$ python -q
>>> import numpy as np
>>> from numpy import linalg as LA
>>> np.set_printoptions(precision=2, suppress=True, linewidth=160, sign=" ")
>>> arr = np.array([[-0.12, -0.51, 0.38],
...     [0.45, 0.98, -0.92],
...     [0.15, 0.6, -0.46],
...     [0.24, 0.81, -0.66],
...     [-0.32, -0.91, 0.8],
...     [-0.03, -0.14, 0.1],
...     [-0.32, -0.91, 0.8],
...     [0.03, 0.14, -0.1],
...     [-0.18, -0.69, 0.54],
...     [-0.29, -0.89, 0.76],
...     [0.37, 0.95, -0.86],
...     [0.24, 0.81, -0.66],
...     [0.15, 0.6, -0.46],
...     [-0.12, -0.51, 0.38],
...     [-0.29, -0.89, 0.76],
...     [-0.65, -1.0, 0.99]])
>>> # row 6 repeats row 4
>>> labels = arr[:, 1] > np.median(arr[:, 1])
>>> r0 = arr[labels].mean(axis=0) - arr[~labels].mean(axis=0)
>>> r0
array([ 0.49,  1.38, -1.18])
>>> print(np.argsort(-np.abs(r0).round(6), kind="stable"))
[ 1  2  0]
>>> print(((arr - arr.mean(axis=0)) @ r0 > 0).astype(int))
[ 0  1  1  1  0  0  0  1  0  0  1  1  1  0  0  0]
>>> Ac = (arr - arr.mean(axis=0)) / arr.std(axis=0)
>>> Ac.std(axis=0)
array([ 1.,  1.,  1.])
>>> coef = LA.lstsq(np.delete(Ac, 1, axis=1), Ac[:, 1])[0]
>>> print(round(1 - np.var(Ac[:, 1] - np.delete(Ac, 1, axis=1) @ coef), 2))
1.0
>>> np.abs(coef).argmax()
np.int64(1)
>>> x = np.array([0, 2, -2])
>>> a = np.maximum(arr @ x, 0)
>>> np.maximum(arr @ x, 0) - np.maximum(-arr @ x, 0)
array([-1.78,  3.8 ,  2.12,  2.94, -3.42, -0.48, -3.42,  0.48, -2.46, -3.3 ,  3.62,  2.94,  2.12, -1.78, -3.3 , -3.98])
>>> M = np.loadtxt("test9.csv", delimiter=",")
>>> print(M)
[[ 0.  0.  0.  9.]
 [ 0.  6.  0.  0.]
 [ 0.  0.  9.  0.]
 [ 7.  0.  0.  0.]]
>>> x = np.array([0, 1, 0, 0])
>>> target = M @ x
>>> coef, lr = np.zeros(4), 1 / LA.norm(M, 2) ** 2
>>> for i in range(25):
...     coef -= lr * M.T @ (M @ coef - target)
...     if i % 5 == 0: print(i, round(LA.norm(M @ coef - target), 2))
... 
0 3.33
5 0.18
10 0.01
15 0.0
20 0.0
>>> print(coef)
[ 0.  1.  0.  0.]
>>> np.round(LA.cond(M), 2)
np.float64(1.5)
>>> rng = np.random.default_rng(20)
>>> Y = M + rng.integers(-2, 3, (4, 2)) @ rng.integers(-2, 3, (2, 4))
>>> Y
array([[ 0.,  2., -3.,  3.],
       [ 1.,  6.,  1.,  2.],
       [ 2.,  4.,  5., -8.],
       [ 8.,  0.,  1.,  2.]])
>>> LA.matrix_rank(Y - M, tol=1e-8)
np.int64(2)
>>> print(np.round(LA.svd(Y - M, compute_uv=False), 2) + 0)
[ 12.44   2.5    0.     0.  ]
>>> Y - M
array([[ 0.,  2., -3., -6.],
       [ 1.,  0.,  1.,  2.],
       [ 2.,  4., -4., -8.],
       [ 1.,  0.,  1.,  2.]])
>>> G = Y.T @ Y
>>> np.allclose(G, G.T)
True
>>> LA.matrix_rank(G)
np.int64(4)
>>> G
array([[ 69.,  14.,  19.,   2.],
       [ 14.,  56.,  20., -14.],
       [ 19.,  20.,  36., -45.],
       [  2., -14., -45.,  81.]])
>>> print(np.diag(G))
[ 69.  56.  36.  81.]
>>> np.trace(G), (Y ** 2).sum()
(np.float64(242.0), np.float64(242.0))
>>> print((Y @ Y.T).shape)
(4, 4)
>>> LA.eigvalsh(G)[::-1]
array([ 120.81,   75.09,   43.33,    2.77])
>>> round(np.log10(LA.cond(G)))
2
>>> np.abs(LA.svd(G)[2][-1])
array([ 0.23,  0.13,  0.84,  0.47])
>>> [round(float(x), 2) for x in LA.svd(G, compute_uv=False)[:3]]
[120.81, 75.09, 43.33]
>>> F = np.load("sample14.npy")
>>> F
array([[ 2., -7., -5.],
       [ 0.,  0.,  0.],
       [ 0., -3., -3.]])
>>> left, sig, VT = LA.svd(F)
>>> evecs = VT[:(sig > 1e-8).sum()]
>>> x = F[0] + 3 * F[1] + rng.integers(2) * np.eye(3)[0]
>>> x
array([ 3., -7., -5.])
>>> np.allclose(evecs.T @ evecs @ x, x)
False
>>> LA.matrix_rank(np.vstack([F, x]))
np.int64(3)
>>> def softmax(z):
...     e = np.exp(z - z.max(axis=-1, keepdims=True))
...     return e / e.sum(axis=-1, keepdims=True)
... 
>>> softmax(F).sum(axis=1)
array([ 1.,  1.,  1.])
>>> softmax(F[1] + 2)
array([ 0.33,  0.33,  0.33])
>>> att = F @ F.T / np.sqrt(3)
>>> np.round(softmax(att), 2) + 0
array([[ 1.  ,  0.  ,  0.  ],
       [ 0.33,  0.33,  0.33],
       [ 1.  ,  0.  ,  0.  ]])
>>> softmax(att).round(6).argmax(axis=1)
array([ 0,  0,  0])
>>> hat = np.triu(np.array([[-5, 0, 4], [-5, -3, 3], [-4, 2, -2]]), 1) + np.eye(3)
>>> Y = hat @ F @ LA.inv(hat)
>>> hat @ F - F @ hat
array([[  0., -12.,   1.],
       [  0.,  -9.,  -9.],
       [  0.,   0.,   9.]])
>>> Y
array([[  2., -19.,  32.],
       [  0.,  -9.,  18.],
       [  0.,  -3.,   6.]])
>>> np.trace(Y), np.trace(F)
(np.float64(-1.0), np.float64(-1.0))
>>> A = np.load("dump.npy")
>>> A
array([[ 1.1, -2. ,  1. ],
       [-2. , -1.9,  2. ],
       [ 1. , -2. ,  1.1]])
>>> r0 = np.array([-5, -1, 4])
>>> np.array([np.convolve(row, r0, "same") for row in A])
array([[  8.9,   1.4,  -9. ],
       [ 11.5, -16.1,  -9.6],
       [  9. ,   0.5,  -9.1]])
>>> np.convolve(A[2], r0)
array([-5. ,  9. ,  0.5, -9.1,  4.4])
>>> np.correlate(A[2], A[1], "full")
array([ 2.  , -5.9 ,  4.  ,  1.91, -2.2 ])
